$ python3 -q
>>> import numpy as np
>>> np.set_printoptions(precision=3, suppress=True, linewidth=140)
>>> rd = lambda a: np.round(a, 3) + 0
>>> X = np.load("run1.npy")
>>> X
array([[ 1,  0,  0,  0],
       [ 0,  1,  0,  0],
       [ 0, -1,  1,  0],
       [ 2,  4,  5,  1]])
>>> rd(np.sort(np.linalg.eigvals(X)))
array([1., 1., 1., 1.])
>>> [int(np.linalg.matrix_rank(np.linalg.matrix_power(X, p))) for p in range(1, 5)]
[4, 4, 4, 4]
>>> X @ X
array([[ 1,  0,  0,  0],
       [ 0,  1,  0,  0],
       [ 0, -2,  1,  0],
       [ 4,  3, 10,  1]])
>>> blk = np.stack([X, 2 * X, X[::-1]])
>>> np.einsum("bij,cij->bc", blk, blk)
array([[ 50, 100,   2],
       [100, 200,   4],
       [  2,   4,  50]])
>>> blk.sum(axis=0)
array([[ 5,  4,  5,  1],
       [ 0,  2,  1,  0],
       [ 0, -2,  3,  0],
       [ 7, 12, 15,  3]])
>>> blk.shape
(3, 4, 4)
>>> np.linalg.matrix_rank(blk.reshape(3, -1))
np.int64(2)
>>> mat = np.diag(np.array([6, 4])) + -3 * np.eye(2, k=1) + -3 * np.eye(2, k=-1)
>>> mat
array([[ 6., -3.],
       [-3.,  4.]])
>>> ev, V = np.linalg.eigh(mat)
>>> rd(V.T @ mat @ V)
array([[1.838, 0.   ],
       [0.   , 8.162]])
>>> (ev > 1e-8).sum(), (ev < -1e-8).sum()
(np.int64(2), np.int64(0))
>>> np.abs(V[:, -1]).round(6).argmax()
np.int64(0)
>>> rd(np.linalg.svd(mat, compute_uv=False))
array([8.162, 1.838])
>>> rd(np.linalg.eigvalsh(mat + 4 * np.eye(2)))
array([ 5.838, 12.162])
>>> rd(np.linalg.norm(mat[0], 1)), rd(np.linalg.norm(mat[0], np.inf))
(np.float64(9.0), np.float64(6.0))
>>> rd(np.linalg.norm(mat) ** 2 / np.linalg.norm(mat, 2) ** 2)
np.float64(1.051)
>>> rd(np.linalg.norm(mat, axis=0))
array([6.708, 5.   ])
>>> mat[0] @ mat[1]
np.float64(-30.0)
>>> rd(np.linalg.norm(mat, "nuc"))
np.float64(10.0)
>>> rd(np.linalg.norm(mat, 2))
np.float64(8.162)
>>> W0 = np.loadtxt("x.csv", delimiter=",")
>>> rd(W0)
array([[ 0.591,  0.682, -0.409,  0.136],
       [ 0.682, -0.136,  0.682, -0.227],
       [-0.409,  0.682,  0.591,  0.136],
       [ 0.136, -0.227,  0.136,  0.955]])
>>> w1 = np.array([[7, 8, 1, 5, 1], [8, 9, 1, 1, 3], [4, 4, 3, 2, 9], [3, 4, 5, 6, 2]])
>>> beta = np.array([0, -3, -3, 1, -1])
>>> hid = np.maximum(X @ w1 + beta, 0)
>>> hid
array([[ 7,  5,  0,  6,  0],
       [ 8,  6,  0,  2,  2],
       [ 0,  0,  0,  2,  5],
       [69, 73, 23, 31, 60]])
>>> (hid > 0).astype(int)
array([[1, 1, 0, 1, 0],
       [1, 1, 0, 1, 1],
       [0, 0, 0, 1, 1],
       [1, 1, 1, 1, 1]])
>>> C = np.array([[5, -2], [3, -5], [-3, 2], [-5, 3], [-4, 1]])
>>> w1 @ C
array([[ 27, -36],
       [ 47, -53],
       [-23,  -7],
       [-26,   4]])
>>> (hid @ C).round(6).argmax(axis=1)
array([0, 0, 1, 0])
>>> x = np.array([2, 1, -3, 1, 2])
>>> a = np.maximum(hid @ x, 0)
>>> np.maximum(hid @ (3 * x), 0)
array([ 75,  84,  36, 879])
>>> hid * (a > 1e-9)[:, None]
array([[ 7,  5,  0,  6,  0],
       [ 8,  6,  0,  2,  2],
       [ 0,  0,  0,  2,  5],
       [69, 73, 23, 31, 60]])
>>> a
array([ 25,  28,  12, 293])
>>> rd(W0.sum(axis=0))
array([1., 1., 1., 1.])
>>> rd(W0.mean(axis=0))
array([0.25, 0.25, 0.25, 0.25])
>>> rd(np.abs(W0).max())
np.float64(0.955)
>>> rd(np.linalg.svd(W0, compute_uv=False))
array([1., 1., 1., 1.])
>>> np.unravel_index(np.abs(W0).argmax(), W0.shape)
(np.int64(3), np.int64(3))
>>> np.count_nonzero(W0)
np.int64(16)
>>> A2 = np.array([[6, 5, 9], [3, 0, 2]])
>>> C = np.kron(A2, W0)
>>> rd(np.linalg.norm(C, 2)), rd(np.linalg.norm(A2, 2) * np.linalg.norm(W0, 2))
(np.float64(12.303), np.float64(12.303))
>>> A = np.load("dump.npy")
>>> A
array([[-2, -2],
       [-2,  2],
       [-3,  3]])
>>> x = np.array([2, 2])
>>> A * x
array([[-4, -4],
       [-4,  4],
       [-6,  6]])
>>> A @ (2 * x)
array([-16,   0,   0])
>>> x @ A
Traceback (most recent call last):
  File "<python-input-56>", line 1, in <module>
    x @ A
    ~~^~~
ValueError: matmul: Input operand 1 has a mismatch in its core dimension 0, with gufunc signature (n?,k),(k,m?)->(n?,m?) (size 3 is different from 2)
>>> A @ np.ones(2)
array([-4.,  0.,  0.])
>>> np.sign((A @ x).round(6))
array([-1,  0,  0])
>>> (A @ x).argmax()
np.int64(1)
